$ python -q
>>> import numpy as np
>>> np.set_printoptions(precision=1, suppress=True, linewidth=120, legacy="1.25")
>>> def rnd(a):
...     return np.round(a, 1) + 0
... 
>>> m1 = np.load("a.npy")
>>> m1
array([[2., 2.],
       [2., 0.]])
>>> # symmetric
>>> P = np.triu(np.array([[4, 0], [3, 3]]), 1) + np.eye(2)
>>> out = P @ m1 @ np.linalg.inv(P)
>>> P @ m1 - m1 @ P
array([[0., 0.],
       [0., 0.]])
>>> np.linalg.matrix_rank(out)
2
>>> np.trace(out), np.trace(m1)
(2.0, 2.0)
>>> rnd(np.linalg.det(out))
-4.0
>>> f = np.array([1, 2])
>>> np.convolve(m1[0], f)
array([2., 6., 4.])
>>> np.polyval(f, m1[0])
array([4., 4.])
>>> out = np.array([[-3, -9, -9], [6, 8, 0]])
>>> cent = np.kron(out, m1)
>>> cent
array([[ -6.,  -6., -18., -18., -18., -18.],
       [ -6.,  -0., -18.,  -0., -18.,  -0.],
       [ 12.,  12.,  16.,  16.,   0.,   0.],
       [ 12.,   0.,  16.,   0.,   0.,   0.]])
>>> cent.shape
(4, 6)
>>> x0 = np.array([1, 2, 1, 1, 2, 1])
>>> cent @ x0
array([-108.,  -60.,   68.,   28.])
>>> (cent @ x0).argmax()
2
>>> np.sign((cent @ x0).round(6))
array([-1., -1.,  1.,  1.])
>>> np.einsum("ij,j->i", cent, x0)
array([-108.,  -60.,   68.,   28.])
>>> rng = np.random.default_rng(314150)
>>> lab = rng.permutation(2)
>>> lab
array([1, 0])
>>> out = m1[lab][:, lab]
>>> np.trace(out)
2.0
>>> np.allclose(out, m1)
False
>>> np.diag(out)
array([0., 2.])
>>> rnd(np.sort(np.abs(np.linalg.eigvals(out))))
array([1.2, 3.2])
>>> rnd(np.linalg.det(out)), rnd(np.linalg.det(m1[lab]))
(-4.0, 4.0)
>>> arr = np.array([[-3, -3, 2, -1, 3],
...     [3, -2, 0, 1, 0],
...     [-1, 2, 2, 3, 1],
...     [3, 0, -2, -2, 3],
...     [-1, 2, 3, -2, 1]])
>>> arr[:, 4] = -1 * arr[:, 3]
>>> arr
array([[-3, -3,  2, -1,  1],
       [ 3, -2,  0,  1, -1],
       [-1,  2,  2,  3, -3],
       [ 3,  0, -2, -2,  2],
       [-1,  2,  3, -2,  2]])
>>> w, V = np.linalg.eigh(m1)
>>> rnd(V.T @ m1 @ V)
array([[-1.2,  0. ],
       [ 0. ,  3.2]])
>>> rnd(w)
array([-1.2,  3.2])
>>> rnd(V @ np.diag(w) @ V.T)
array([[2., 2.],
       [2., 0.]])
>>> w.sum(), np.trace(m1)
(2.0, 2.0)
>>> (w > 1e-8).sum(), (w < -1e-8).sum()
(1, 1)
>>> A = np.loadtxt("dump.csv", delimiter=",")
>>> A
array([[-8.1, 14. , -3. ],
       [-7.6, 12.3, -1.8],
       [-3.7,  3.4,  2. ],
       [-3.7,  3.4,  2. ],
       [-2.2,  1.4,  1.7],
       [-0.1,  0. ,  0.1],
       [ 0.6,  0.2, -0.3],
       [ 1.2,  0.6,  0.1],
       [ 1.4,  0.9,  0.5],
       [ 1.6,  1.1,  1. ],
       [ 2. ,  2.1,  4.5],
       [ 2.2,  3.1, 10.7],
       [ 2.2,  3.5, 15.6],
       [ 2.2,  3.6, 16.2],
       [ 2.2,  3.9, 24.2],
       [ 2.1,  3.9, 25. ]])
>>> O, V = np.linalg.qr(A[:, :1])[0], np.linalg.qr(A[:, 1:])[0]
>>> sig = np.linalg.svd(O.T @ V, compute_uv=False)
>>> (sig > 0.9).sum()
1
>>> cen = (A - A.mean(axis=0)) / A.std(axis=0)
>>> np.argwhere(np.abs(cen) > 2)
array([[ 0,  0],
       [ 0,  1],
       [ 1,  0],
       [ 1,  1],
       [14,  2],
       [15,  2]])
>>> rnd(cen.std(axis=0))
array([1., 1., 1.])
>>> coef = np.linalg.lstsq(np.delete(cen, 1, axis=1), cen[:, 1])[0]
>>> rnd(coef)
array([-1. ,  0.5])
>>> lab = A[:, 2] > np.median(A[:, 2])
>>> f = A[lab].mean(axis=0) - A[~lab].mean(axis=0)
>>> np.argsort(-np.abs(f).round(6), kind="stable")
array([2, 0, 1])
